$ python -q
>>> import numpy as np
>>> from numpy import linalg as LA
>>> np.set_printoptions(precision=3, suppress=True, linewidth=200, floatmode="fixed")
>>> E = np.loadtxt("w.csv", delimiter=",")
>>> print(E)
[[ 1.033  2.050  1.712  2.775  1.028  2.430  0.006  0.710]
 [-2.751 -5.559 -4.593 -7.363 -2.757 -6.429  0.010 -1.852]
 [ 0.212  0.371  0.326  0.459  0.186  0.427  0.029  0.101]
 [-0.873 -1.719 -1.396 -2.305 -0.889 -1.977  0.010 -0.567]
 [-0.688 -1.415 -1.158 -1.888 -0.719 -1.626  0.012 -0.455]
 [-1.363 -2.713 -2.245 -3.587 -1.338 -3.178 -0.011 -0.881]
 [ 0.147  0.322  0.248  0.417  0.167  0.388  0.019  0.120]
 [-1.747 -3.476 -2.884 -4.678 -1.772 -4.094  0.014 -1.179]
 [ 3.707  7.381  6.127  9.884  3.685  8.639  0.001  2.482]
 [-0.841 -1.754 -1.476 -2.396 -0.871 -2.051 -0.021 -0.527]
 [ 2.820  5.642  4.694  7.514  2.811  6.598 -0.002  1.896]
 [ 2.808  5.582  4.673  7.464  2.771  6.521  0.024  1.905]
 [-0.005  0.000  0.023  0.033  0.005 -0.004  0.039 -0.015]
 [-2.430 -4.877 -4.084 -6.507 -2.444 -5.691  0.017 -1.628]]
>>> Y = np.array([[5, -2, 8],
...     [-2, 0, -1],
...     [6, -8, -8],
...     [3, 0, -6],
...     [6, 3, 9],
...     [-1, 3, 7],
...     [-2, 6, 8],
...     [8, 9, -1]])
>>> np.vstack([E, Y.T]).shape
(17, 8)
>>> np.einsum("ij->j", E)
array([ 0.029, -0.165, -0.033, -0.178, -0.137, -0.047,  0.147,  0.110])
>>> LA.matrix_rank(np.vstack([E, Y.T]))
np.int64(8)
>>> X = np.array([[-5, 1, 3, -1, 2],
...     [2, 0, -4, 2, -2],
...     [-2, 1, 4, 1, 1],
...     [-2, -2, 3, -3, -5],
...     [-5, -2, 3, -4, -3],
...     [-3, -2, 5, 3, 4]])
>>> X[-1] = X[0] + -2 * X[1]
>>> X
array([[-5,  1,  3, -1,  2],
       [ 2,  0, -4,  2, -2],
       [-2,  1,  4,  1,  1],
       [-2, -2,  3, -3, -5],
       [-5, -2,  3, -4, -3],
       [-9,  1, 11, -5,  6]])
>>> P = X @ LA.solve(X.T @ X, X.T)
>>> np.diag(P)
array([0.833, 0.333, 1.000, 1.000, 1.000, 0.833])
>>> np.round(LA.eigvalsh(P), 3) + 0
array([0.000, 1.000, 1.000, 1.000, 1.000, 1.000])
>>> P @ X[:, 3]
array([-1.000,  2.000,  1.000, -3.000, -4.000, -5.000])
>>> print(P.round(3) + 0)
[[ 0.833  0.333  0.000  0.000  0.000  0.167]
 [ 0.333  0.333  0.000  0.000  0.000 -0.333]
 [ 0.000  0.000  1.000  0.000  0.000  0.000]
 [ 0.000  0.000  0.000  1.000  0.000  0.000]
 [ 0.000  0.000  0.000  0.000  1.000  0.000]
 [ 0.167 -0.333  0.000  0.000  0.000  0.833]]
>>> np.allclose(P @ P, P)
True
>>> Y = np.c_[X[:, :1] @ np.array([[0]]), np.array([0, 3, 3, 3, 2, 2])]
>>> Y
array([[0, 0],
       [0, 3],
       [0, 3],
       [0, 3],
       [0, 2],
       [0, 2]])
>>> LA.matrix_rank(np.c_[X, Y])
np.int64(6)
>>> LA.lstsq(X, Y[:, 0])[0]
array([0.000, 0.000, 0.000, 0.000, 0.000])
>>> mat = np.load("a.npy")
>>> mat
array([[  8.424,   0.286,   0.746,  -7.931, -15.709,   4.325],
       [  3.424,  -4.297, -12.952,   2.958,   6.544, -12.267],
       [-10.058,   7.408, -13.224,  -3.256,  -4.684,   6.044],
       [ -3.973, -13.215,  11.335,   5.742,   6.926,  -0.417],
       [ -5.847,   0.518,   8.584, -15.582,  -4.934,  -4.971],
       [ -1.567,  -3.358, -14.611,   5.835, -10.506,   5.326],
       [ -8.032,   0.724,  12.909,   0.238,  -6.589,  11.174],
       [ -2.672,   0.534, -14.468,  -4.086,   6.005, -11.423],
       [  2.611,   3.180, -11.380,  10.192, -11.706,   3.556],
       [ -0.186,  -4.160, -16.130,   4.737,   9.902,  -1.405],
       [  9.613,  13.059,  -0.109,   0.954,  11.302,  -2.899],
       [  6.026,  -5.473,  -4.113, -11.782,  10.633,  -8.058],
       [ -0.375,   2.522,   5.765,  17.701,  -4.659,   5.023],
       [ -7.857,  -4.665,  -8.257,  -4.847,  12.681,   8.001],
       [ -3.925,   8.841,  -6.481, -10.276,   1.066, -12.558],
       [  5.110,   5.520,   8.208,   0.773,  14.611,  -7.871],
       [  1.093,   9.620,   2.761, -12.005,  -7.024,  10.256],
       [  5.763,  12.247,   1.939,   0.832,  -5.927, -13.313],
       [ 13.839,   7.735,   4.097,   5.063,  10.239,   1.179],
       [ -6.672, -16.187,  -8.135,  -2.277,  -2.445,  -4.015],
       [ -0.555, -14.508,  -0.227,  11.017,   0.275,   8.228],
       [ -8.342,   5.459,  -7.173,  -9.885, -11.439,  -4.539]])
>>> r0 = np.array([1, 1, 3])
>>> np.polyval(r0, X[5])
array([ 75,   5, 135,  23,  45])
>>> np.convolve(X[5], r0)
array([ -9,  -8, -15,   9,  34,  -9,  18])
>>> np.correlate(X[5], X[4], "full")
array([ 27,  33, -64,  -8,  78, -66, -27,  13, -30])
